In [1]: import numpy as np

In [2]: np.set_printoptions(precision=3, suppress=True, linewidth=120)

In [3]: tidy = lambda a: np.round(a, 3) + 0

In [4]: K = np.load("dump.npy")

In [5]: tidy(K)
Out[5]: 
array([[0.019, 0.096, 0.096, 0.019],
       [0.096, 0.481, 0.481, 0.096],
       [0.096, 0.481, 0.481, 0.096],
       [0.019, 0.096, 0.096, 0.019]])

In [6]: vec = np.array([-1, -1, -1, 1])

In [7]: tidy(np.linalg.eigvalsh(2 * K - np.eye(4)))
Out[7]: array([-1., -1., -1.,  1.])

In [8]: tidy(np.eye(4) - K)
Out[8]: 
array([[ 0.981, -0.096, -0.096, -0.019],
       [-0.096,  0.519, -0.481, -0.096],
       [-0.096, -0.481,  0.519, -0.096],
       [-0.019, -0.096, -0.096,  0.981]])

In [9]: blk = np.stack([K, 3 * K, K[::-1]])

In [10]: tidy(np.linalg.norm(blk, axis=(1, 2)))
Out[10]: array([1., 3., 1.])

In [11]: blk.shape
Out[11]: (3, 4, 4)

In [12]: tidy(blk.sum(axis=0))
Out[12]: 
array([[0.096, 0.481, 0.481, 0.096],
       [0.481, 2.404, 2.404, 0.481],
       [0.481, 2.404, 2.404, 0.481],
       [0.096, 0.481, 0.481, 0.096]])

In [13]: print((blk @ K.T).shape)
(3, 4, 4)

In [14]: tidy(np.linalg.det(blk))
Out[14]: array([0., 0., 0.])

In [15]: U, sv, Vh = np.linalg.svd(K)

In [16]: tidy(sv)
Out[16]: array([1., 0., 0., 0.])

In [17]: A2 = U[:, :1] @ np.diag(sv[:1]) @ Vh[:1]

In [18]: tidy(np.linalg.norm(K - A2, 2)), tidy(sv[1])
Out[18]: (np.float64(0.0), np.float64(0.0))

In [19]: ev, V = np.linalg.eigvalsh(K)
---------------------------------------------------------------------------
ValueError                                Traceback (most recent call last)
Cell In[19], line 1
----> 1 ev, V = np.linalg.eigvalsh(K)

ValueError: too many values to unpack (expected 2)

In [20]: ev, V = np.linalg.eigh(K)

In [21]: tidy(np.linalg.svd(K, compute_uv=False))
Out[21]: array([1., 0., 0., 0.])

In [22]: tidy(np.linalg.eigvalsh(K @ K))
Out[22]: array([0., 0., 0., 1.])

In [23]: tidy(np.linalg.eigvalsh(K + 5 * np.eye(4)))
Out[23]: array([5., 5., 5., 6.])

In [24]: print(tidy(V @ np.diag(ev) @ V.T))
[[0.019 0.096 0.096 0.019]
 [0.096 0.481 0.481 0.096]
 [0.096 0.481 0.481 0.096]
 [0.019 0.096 0.096 0.019]]

In [25]: tidy(V.T @ V)
Out[25]: 
array([[1., 0., 0., 0.],
       [0., 1., 0., 0.],
       [0., 0., 1., 0.],
       [0., 0., 0., 1.]])

In [26]: tidy(np.abs(V[:, -1]))
Out[26]: array([0.139, 0.693, 0.693, 0.139])

In [27]: W0 = np.loadtxt("layer1.csv", delimiter=",")

In [28]: W0
Out[28]: 
array([[3., 1., 0., 0., 0., 0.],
       [1., 1., 0., 0., 0., 0.],
       [3., 1., 0., 0., 0., 0.],
       [0., 0., 3., 1., 0., 0.],
       [0., 0., 1., 1., 0., 0.],
       [0., 0., 3., 1., 0., 0.],
       [0., 0., 0., 0., 3., 1.],
       [0., 0., 0., 0., 1., 1.],
       [0., 0., 0., 0., 3., 1.]])

In [29]: # row 2 repeats row 0

In [30]: rng = np.random.default_rng(39417)

In [31]: A2 = W0 + rng.integers(-2, 3, (9, 3)) @ rng.integers(-2, 3, (3, 6))

In [32]: print(A2)
[[  3.  -5.  -3.   1.  -2.  -1.]
 [  4.   1.   3.  -7.   2.   4.]
 [  4.   7.   4.   0.   2.  -1.]
 [  3.   4.   8.  -5.   3.   3.]
 [  1.   6.   5.  -4.   3.   4.]
 [ -1.  -6.  -1.   6.  -3.  -4.]
 [  0.   4.   2.  -4.   5.   5.]
 [ -2.   4.   0.   4.   1.  -1.]
 [  4.   4.   6. -10.   7.   7.]]

In [33]: np.abs(A2 - W0).sum(axis=1)
Out[33]: array([13., 19., 14., 24., 23., 23., 16., 12., 34.])

In [34]: A2 - W0
Out[34]: 
array([[  0.,  -6.,  -3.,   1.,  -2.,  -1.],
       [  3.,   0.,   3.,  -7.,   2.,   4.],
       [  1.,   6.,   4.,   0.,   2.,  -1.],
       [  3.,   4.,   5.,  -6.,   3.,   3.],
       [  1.,   6.,   4.,  -5.,   3.,   4.],
       [ -1.,  -6.,  -4.,   5.,  -3.,  -4.],
       [  0.,   4.,   2.,  -4.,   2.,   4.],
       [ -2.,   4.,   0.,   4.,   0.,  -2.],
       [  4.,   4.,   6., -10.,   4.,   6.]])

In [35]: np.linalg.matrix_rank(A2 - W0, tol=1e-8)
Out[35]: np.int64(3)

In [36]: A2 = W0 / np.linalg.norm(W0, axis=1)
---------------------------------------------------------------------------
ValueError                                Traceback (most recent call last)
Cell In[36], line 1
----> 1 A2 = W0 / np.linalg.norm(W0, axis=1)

ValueError: operands could not be broadcast together with shapes (9,6) (9,) 

In [37]: A2 = W0 / np.linalg.norm(W0, axis=1, keepdims=True)

In [38]: cov = A2 @ A2.T

In [39]: (cov - 2 * np.eye(9)).round(6).argmax(axis=1)
Out[39]: array([2, 0, 0, 5, 3, 3, 8, 6, 6])

In [40]: (np.abs(cov) > 0.9).astype(int)
Out[40]: 
array([[1, 0, 1, 0, 0, 0, 0, 0, 0],
       [0, 1, 0, 0, 0, 0, 0, 0, 0],
       [1, 0, 1, 0, 0, 0, 0, 0, 0],
       [0, 0, 0, 1, 0, 1, 0, 0, 0],
       [0, 0, 0, 0, 1, 0, 0, 0, 0],
       [0, 0, 0, 1, 0, 1, 0, 0, 0],
       [0, 0, 0, 0, 0, 0, 1, 0, 1],
       [0, 0, 0, 0, 0, 0, 0, 1, 0],
       [0, 0, 0, 0, 0, 0, 1, 0, 1]])

In [41]: print(np.degrees(np.arccos(np.clip(cov[5, 8], -1, 1))))
90.0

In [42]: tidy(np.linalg.norm(A2, axis=1))
Out[42]: array([1., 1., 1., 1., 1., 1., 1., 1., 1.])

In [43]: tidy(cov)
Out[43]: 
array([[1.   , 0.894, 1.   , 0.   , 0.   , 0.   , 0.   , 0.   , 0.   ],
       [0.894, 1.   , 0.894, 0.   , 0.   , 0.   , 0.   , 0.   , 0.   ],
       [1.   , 0.894, 1.   , 0.   , 0.   , 0.   , 0.   , 0.   , 0.   ],
       [0.   , 0.   , 0.   , 1.   , 0.894, 1.   , 0.   , 0.   , 0.   ],
       [0.   , 0.   , 0.   , 0.894, 1.   , 0.894, 0.   , 0.   , 0.   ],
       [0.   , 0.   , 0.   , 1.   , 0.894, 1.   , 0.   , 0.   , 0.   ],
       [0.   , 0.   , 0.   , 0.   , 0.   , 0.   , 1.   , 0.894, 1.   ],
       [0.   , 0.   , 0.   , 0.   , 0.   , 0.   , 0.894, 1.   , 0.894],
       [0.   , 0.   , 0.   , 0.   , 0.   , 0.   , 1.   , 0.894, 1.   ]])
